>>> import numpy as np
>>> np.set_printoptions(precision=1, suppress=True, linewidth=100, legacy="1.25")
>>> rd = lambda a: np.round(a, 1) + 0
>>> feats = np.array([[-7, 6, 9, -1], [0, 1, -9, -5], [0, 0, -5, -4], [0, 0, 0, 9]])
>>> # triangular: eigenvalues sit on the diagonal
>>> O = feats.astype(float).copy()
>>> for j in range(4):
...     O[:, j] -= O[:, :j] @ (O[:, :j].T @ O[:, j])
...     O[:, j] /= np.linalg.norm(O[:, j])
... 
>>> O
array([[-1.,  0.,  0.,  0.],
       [ 0.,  1.,  0.,  0.],
       [ 0.,  0., -1.,  0.],
       [ 0.,  0.,  0.,  1.]])
>>> O.T @ O
array([[1., 0., 0., 0.],
       [0., 1., 0., 0.],
       [0., 0., 1., 0.],
       [0., 0., 0., 1.]])
>>> Uu, sigma, Vt = np.linalg.svd(feats)
>>> rd(sigma)
array([15.7, 11.1,  5.3,  0.3])
>>> A2 = Uu[:, :3] @ np.diag(sigma[:3]) @ Vt[:3]
>>> rd(np.linalg.norm(feats - A2, 2)), rd(sigma[3])
(0.3, 0.3)
>>> rd(np.abs(feats - A2).max())
0.2
>>> rd(np.linalg.norm(feats - A2) / np.linalg.norm(feats))
0.0
>>> f = np.array([1, -1, -1, 0])
>>> A2 = feats + np.outer(f, np.eye(4)[0])
>>> rd(np.linalg.det(A2) / np.linalg.det(feats)), rd(1 + np.linalg.solve(feats, f)[0])
(1.8, 1.8)
>>> np.linalg.matrix_power(feats - np.diag(np.diag(feats)), 4)
array([[0, 0, 0, 0],
       [0, 0, 0, 0],
       [0, 0, 0, 0],
       [0, 0, 0, 0]])
>>> rd(np.sort(np.linalg.eigvals(feats)))
array([-7., -5.,  1.,  9.])
>>> feats @ feats
array([[  49,  -36, -162,  -68],
       [   0,    1,   36,  -14],
       [   0,    0,   25,  -16],
       [   0,    0,    0,   81]])
>>> J = np.load("out18.npy")
>>> J
array([[0, 0, 0, 0],
       [0, 0, 0, 0],
       [0, 0, 4, 0],
       [0, 0, 0, 5]])
>>> # 4 groups of indices that never mix
>>> r = np.linalg.matrix_rank(J)
>>> r
2
>>> N = np.linalg.svd(J)[2][r:].T
>>> N.shape
(4, 2)
>>> [int(np.linalg.matrix_rank(J[:, :j + 1])) for j in range(4)]
[0, 0, 1, 2]
>>> [int(np.linalg.matrix_rank(np.delete(J, i, axis=0))) for i in range(4)]
[2, 2, 1, 1]
>>> np.linalg.matrix_rank(J.T @ J), np.linalg.matrix_rank(J @ J.T)
(2, 2)
>>> np.allclose(J @ N, 0)
True
>>> J @ J
array([[ 0,  0,  0,  0],
       [ 0,  0,  0,  0],
       [ 0,  0, 16,  0],
       [ 0,  0,  0, 25]])
>>> vec = np.array([-4, 6, -3, -6])
>>> J * vec
array([[  0,   0,   0,   0],
       [  0,   0,   0,   0],
       [  0,   0, -12,   0],
       [  0,   0,   0, -30]])
>>> (J @ vec).argmax()
0
>>> np.einsum("ij,j->i", J, vec)
array([  0,   0, -12, -30])
>>> np.linalg.norm(J @ vec) <= np.linalg.norm(J, 2) * np.linalg.norm(vec) + 1e-9
True
>>> Uu, sigma, Vt = np.linalg.svd(J)
>>> np.argmax(sigma[:-1] / (sigma[1:] + 1e-6)) + 1
2
>>> A2 = Uu[:, :2] @ np.diag(sigma[:2]) @ Vt[:2]
>>> np.linalg.matrix_rank(J, rtol=0.05)
2
>>> K = np.array([[-0.3, 0.2, 0.5], [0.4, -1.2, -0.1]])
>>> K[:, 2] *= 3
>>> rd(K)
array([[-0.3,  0.2,  1.5],
       [ 0.4, -1.2, -0.3]])
>>> rng = np.random.default_rng(699299)
>>> A2 = K + rng.integers(-2, 3, (2, 1)) @ rng.integers(-2, 3, (1, 3))
>>> rd(A2)
array([[-1.3, -0.8, -0.5],
       [ 0.4, -1.2, -0.3]])
>>> rd(np.linalg.svd(A2 - K, compute_uv=False))
array([2.4, 0. ])
>>> A = np.load("arr.npy")
>>> A
array([[-3.5, -5.5, -3.3],
       [ 2. ,  2.9,  2. ],
       [ 3.4,  5.1,  3.7],
       [ 2.8,  4.1,  3.1],
       [ 0.4,  1.3,  0.8],
       [-0.7, -0.1,  0.3],
       [-0.5, -1.4, -0.3],
       [ 1.2,  1.6,  1.2],
       [-1. , -1. , -1.2],
       [-2.2, -2.7, -1.5],
       [ 2.5,  3.6,  2.8],
       [ 2.9,  4.5,  2.6],
       [ 0.3,  0.3,  0.4],
       [ 0.5,  0.6,  0.3],
       [-3.1, -4.7, -3.4],
       [ 3.3,  5.1,  3.1],
       [-1.9, -2.2, -1.2],
       [ 1.8,  1.8,  0.9],
       [ 1.8,  3. ,  2.2],
       [-1.4, -2. , -0.9],
       [-1.8, -2.9, -2.1],
       [-0.3, -0.6, -1.1]])
>>> z = A[:, 2] > np.median(A[:, 2])
>>> f = A[z].mean(axis=0) - A[~z].mean(axis=0)
>>> rd(f)
array([3.5, 5.1, 3.4])
>>> ((A - A.mean(axis=0)) @ f > 0).astype(int)
array([0, 1, 1, 1, 1, 0, 0, 1, 0, 0, 1, 1, 0, 1, 0, 1, 0, 1, 1, 0, 0, 0])
>>> rd((((A - A.mean(axis=0)) @ f > 0) == z).mean())
0.9
>>> np.argsort(-np.abs(f).round(6), kind="stable")
array([1, 0, 2])
>>> z.astype(int)
array([0, 1, 1, 1, 1, 0, 0, 1, 0, 0, 1, 1, 1, 0, 0, 1, 0, 1, 1, 0, 0, 0])
>>> f = np.array([-6, -4])
>>> rd(np.cross(A[11, :3], A[21, :3]))
array([-3.4,  2.4, -0.4])
>>> np.polyval(f, A[11])
array([-21.4, -31. , -19.6])
>>> rd(np.correlate(A[11], A[21], "full"))
array([-3.2, -6.7, -6.4, -2.9, -0.8])
>>> F = np.array([[2.3, -1.0, 2.0], [0.0, 1.3, 1.0], [2.0, -1.0, 2.3]])
>>> F[3]
Traceback (most recent call last):
  File "<python-input-63>", line 1, in <module>
    F[3]
    ~^^^
IndexError: index 3 is out of bounds for axis 0 with size 3
>>> np.linalg.matrix_rank(F)
3
>>> np.count_nonzero(F)
8
>>> F.shape
(3, 3)
>>> np.zeros(3, 3)
Traceback (most recent call last):
  File "<python-input-67>", line 1, in <module>
    np.zeros(3, 3)
    ~~~~~~~~^^^^^^
TypeError: Cannot interpret '3' as a data type
>>> F.sum(axis=0)
array([ 4.3, -0.7,  5.3])
>>> rd(F.mean(axis=0))
array([ 1.4, -0.2,  1.8])
>>> rd(np.linalg.norm(F))
4.8
>>> evals, V = np.linalg.eig(F)
>>> rd(np.sort(np.linalg.eigvals(np.linalg.inv(F))))
array([0.3, 0.6, 3.3])
>>> rd(F @ V[:, 0] - evals[0] * V[:, 0])
array([0., 0., 0.])
>>> rd(np.sort(np.linalg.eigvals(F @ F)))
array([ 0.1,  2.8, 15.4])
>>> rd(np.prod(evals))
2.0
>>> vec = np.array([-2, -2, 1])
>>> target = F @ vec
>>> rd(target)
array([-0.6, -1.6,  0.3])
>>> rd(np.linalg.solve(F, F[:, 2]))
array([0., 0., 1.])
>>> rd(np.linalg.solve(F, target + F[:, 0]))
array([-1., -2.,  1.])
>>> rd(np.linalg.solve(F, target))
array([-2., -2.,  1.])
>>> rd(np.linalg.solve(F, 5 * target))
array([-10., -10.,   5.])
>>> f, r1 = F[0], F[2]
>>> f @ r1
10.2
>>> p = (f @ r1) / (f @ f) * f
>>> rd(r1 - p)
array([-0.3,  0. ,  0.3])
>>> np.linalg.matrix_rank(np.outer(f, r1))
1
>>> data = np.loadtxt("test2.csv", delimiter=",")
>>> data
array([[ -2.,   1.,   1.],
       [ -1.,   1.,   0.],
       [  0.,   2.,  -3.],
       [ -2.,   1.,  -6.],
       [  0.,  -1.,  -6.],
       [  1.,   2.,  -9.],
       [ -1.,   2., -11.],
       [ -2.,   5., -12.],
       [  1.,   3., -14.],
       [ -1.,   2., -15.],
       [ -1.,   3., -12.],
       [ -2.,   5., -15.],
       [ -1.,   5., -14.],
       [ -1.,   4., -17.],
       [  0.,   1., -16.]])
>>> # column 2 dominates
>>> W1 = np.array([[3, 3, 0, -2], [-1, 0, -1, -3], [-1, 2, 1, 1]])
>>> coef = np.array([1, 3, 2, 0])
>>> act = np.maximum(data @ W1 + coef, 0)
>>> rd((act > 0).mean(axis=0))
array([0.8, 0. , 0.1, 0.1])
>>> (act > 0).astype(int)
array([[0, 0, 1, 1],
       [0, 0, 1, 0],
       [1, 0, 0, 0],
       [0, 0, 0, 0],
       [1, 0, 0, 0],
       [1, 0, 0, 0],
       [1, 0, 0, 0],
       [1, 0, 0, 0],
       [1, 0, 0, 0],
       [1, 0, 0, 0],
       [1, 0, 0, 0],
       [1, 0, 0, 0],
       [1, 0, 0, 0],
       [1, 0, 0, 0],
       [1, 0, 0, 0]])
>>> act
array([[ 0.,  0.,  2.,  2.],
       [ 0.,  0.,  1.,  0.],
       [ 2.,  0.,  0.,  0.],
       [ 0.,  0.,  0.,  0.],
       [ 8.,  0.,  0.,  0.],
       [11.,  0.,  0.,  0.],
       [ 7.,  0.,  0.,  0.],
       [ 2.,  0.,  0.,  0.],
       [15.,  0.,  0.,  0.],
       [11.,  0.,  0.,  0.],
       [ 7.,  0.,  0.,  0.],
       [ 5.,  0.,  0.,  0.],
       [ 7.,  0.,  0.,  0.],
       [11.,  0.,  0.,  0.],
       [16.,  0.,  0.,  0.]])
>>> Z = np.array([[0, -2], [2, 2], [-2, 2], [-1, 2]])
>>> (act @ Z).round(6).argmax(axis=1)
array([1, 1, 0, 0, 0, 0, 0, 0, 0, 0, 0, 0, 0, 0, 0])
>>> vec = np.array([-1, -1, 0, 0])
>>> act * vec
array([[ -0.,  -0.,   0.,   0.],
       [ -0.,  -0.,   0.,   0.],
       [ -2.,  -0.,   0.,   0.],
       [ -0.,  -0.,   0.,   0.],
       [ -8.,  -0.,   0.,   0.],
       [-11.,  -0.,   0.,   0.],
       [ -7.,  -0.,   0.,   0.],
       [ -2.,  -0.,   0.,   0.],
       [-15.,  -0.,   0.,   0.],
       [-11.,  -0.,   0.,   0.],
       [ -7.,  -0.,   0.,   0.],
       [ -5.,  -0.,   0.,   0.],
       [ -7.,  -0.,   0.,   0.],
       [-11.,  -0.,   0.,   0.],
       [-16.,  -0.,   0.,   0.]])
>>> act @ (2 * vec)
array([  0.,   0.,  -4.,   0., -16., -22., -14.,  -4., -30., -22., -14., -10., -14., -22., -32.])
>>> (act * vec).sum(axis=1)
array([  0.,   0.,  -2.,   0.,  -8., -11.,  -7.,  -2., -15., -11.,  -7.,  -5.,  -7., -11., -16.])
>>> act @ np.ones(4)
array([ 4.,  1.,  2.,  0.,  8., 11.,  7.,  2., 15., 11.,  7.,  5.,  7., 11., 16.])
>>> A2 = data + rng.integers(-2, 3, (15, 1)) @ rng.integers(-2, 3, (1, 3))
>>> A2
array([[ -6.,   3.,   1.],
       [ -1.,   1.,   0.],
       [ -2.,   3.,  -3.],
       [ -6.,   3.,  -6.],
       [  4.,  -3.,  -6.],
       [  1.,   2.,  -9.],
       [ -5.,   4., -11.],
       [  0.,   4., -12.],
       [  5.,   1., -14.],
       [ -5.,   4., -15.],
       [  1.,   2., -12.],
       [ -6.,   7., -15.],
       [ -3.,   6., -14.],
       [ -5.,   6., -17.],
       [  4.,  -1., -16.]])
>>> rd(np.linalg.svd(A2 - data, compute_uv=False))
array([14.1,  0. ,  0. ])
>>> A2 - data
array([[-4.,  2.,  0.],
       [ 0.,  0.,  0.],
       [-2.,  1.,  0.],
       [-4.,  2.,  0.],
       [ 4., -2.,  0.],
       [ 0.,  0.,  0.],
       [-4.,  2.,  0.],
       [ 2., -1.,  0.],
       [ 4., -2.,  0.],
       [-4.,  2.,  0.],
       [ 2., -1.,  0.],
       [-4.,  2.,  0.],
       [-2.,  1.,  0.],
       [-4.,  2.,  0.],
       [ 4., -2.,  0.]])
>>> arr = np.load("a.npy")
>>> rd(arr)
array([[ 0.3, -0.4, -0.3],
       [-0.4,  0.4,  0.3],
       [-0.3,  0.3,  0.2]])
>>> # applying it twice changes nothing
>>> evals, V = np.linalg.eigh(arr)
>>> vec = np.array([1, 0, 1])
>>> rd(np.abs(arr).sum(axis=1).max()), np.abs(evals).max()
(1.1, 1.0)
>>> rd(V * np.abs(evals) @ V.T)
array([[ 0.3, -0.4, -0.3],
       [-0.4,  0.4,  0.3],
       [-0.3,  0.3,  0.2]])
>>> evals, V = np.linalg.eigh(arr)
>>> np.abs(V[:, -1]).round(6).argmax()
1
>>> rd(np.abs(V[:, -1]))
array([0.6, 0.7, 0.5])
>>> (evals > 1e-8).sum(), (evals < -1e-8).sum()
(1, 0)
>>> rd(V.T @ V)
array([[1., 0., 0.],
       [0., 1., 0.],
       [0., 0., 1.]])
>>> rd(V.T @ arr @ V)
array([[0., 0., 0.],
       [0., 0., 0.],
       [0., 0., 1.]])
>>> rd(evals.sum()), np.trace(arr)
(1.0, 1.0)
>>> np.unique(evals.round(6) + 0, return_counts=True)[1]
array([2, 1])
>>> rd(evals)
array([0., 0., 1.])
>>> Uu, sigma, Vt = np.linalg.svd(J)
>>> V = Vt[:(sigma > 1e-8).sum()]
>>> vec = J[0] + 3 * J[3] + rng.integers(2) * np.eye(4)[1]
>>> vec
array([ 0.,  1.,  0., 15.])
>>> np.allclose(V.T @ V @ vec, vec)
False
>>> rd(np.linalg.det(arr.T))
0.0
>>> rd(np.linalg.eigvals(arr).sum().real)
1.0
>>> rd(np.linalg.det(2 * arr)), rd(np.linalg.det(arr))
(0.0, 0.0)
>>> rd(np.kron(np.eye(2, dtype=int), arr))
array([[ 0.3, -0.4, -0.3,  0. ,  0. ,  0. ],
       [-0.4,  0.4,  0.3,  0. ,  0. ,  0. ],
       [-0.3,  0.3,  0.2,  0. ,  0. ,  0. ],
       [ 0. ,  0. ,  0. ,  0.3, -0.4, -0.3],
       [ 0. ,  0. ,  0. , -0.4,  0.4,  0.3],
       [ 0. ,  0. ,  0. , -0.3,  0.3,  0.2]])
>>> M = np.loadtxt("run17.csv", delimiter=",")
>>> rd(M)
array([[-2.2, -0.4,  0.2, -1.5],
       [ 1.3,  0.3, -0.2,  0.8],
       [-1.8, -0.9,  0.5, -0.3]])
>>> # rank 2
>>> A2 = M + rng.integers(-2, 3, (3, 2)) @ rng.integers(-2, 3, (2, 4))
>>> rd(A2)
array([[-0.2, -4.4,  8.2, -3.5],
       [ 3.3, -1.7,  1.8, -0.2],
       [ 4.2, -4.9,  0.5, -2.3]])
>>> np.abs(A2 - M).sum(axis=1)
array([16.,  7., 12.])
>>> np.linalg.matrix_rank(A2 - M, tol=1e-8)
2
>>> rd(np.linalg.svd(A2 - M, compute_uv=False))
array([11.,  6.,  0.])
>>> rd(M @ np.linalg.pinv(M) @ M)
array([[-2.2, -0.4,  0.2, -1.5],
       [ 1.3,  0.3, -0.2,  0.8],
       [-1.8, -0.9,  0.5, -0.3]])
>>> np.abs(np.diag(np.linalg.qr(M)[1])) > 1e-9
array([ True,  True, False])
>>> rd(M.reshape(2, -1))
array([[-2.2, -0.4,  0.2, -1.5,  1.3,  0.3],
       [-0.2,  0.8, -1.8, -0.9,  0.5, -0.3]])
>>> M.reshape(3, 5)
Traceback (most recent call last):
  File "<python-input-144>", line 1, in <module>
    M.reshape(3, 5)
    ~~~~~~~~~^^^^^^
ValueError: cannot reshape array of size 12 into shape (3,5)
>>> t3 = M.reshape(3, 2, -1)
>>> rd(np.einsum("ihd,ihd->ih", t3, t3))
array([[4.9, 2.3],
       [1.9, 0.7],
       [4.2, 0.3]])
>>> rd(t3[:, 0])
array([[-2.2, -0.4],
       [ 1.3,  0.3],
       [-1.8, -0.9]])
>>> rd(t3.transpose(1, 0, 2))
array([[[-2.2, -0.4],
        [ 1.3,  0.3],
        [-1.8, -0.9]],

       [[ 0.2, -1.5],
        [-0.2,  0.8],
        [ 0.5, -0.3]]])
>>> r = np.linalg.matrix_rank(M)
>>> r
2
>>> N = np.linalg.svd(M)[2][r:].T
>>> [int(np.linalg.matrix_rank(np.delete(M, i, axis=0))) for i in range(3)]
[2, 2, 2]
>>> np.allclose(M @ N, 0)
True
>>> rd(N @ N.T)
array([[ 0.2, -0.3,  0.2, -0.2],
       [-0.3,  0.6,  0.2,  0.3],
       [ 0.2,  0.2,  0.9, -0.2],
       [-0.2,  0.3, -0.2,  0.3]])
>>> N.shape
(4, 2)
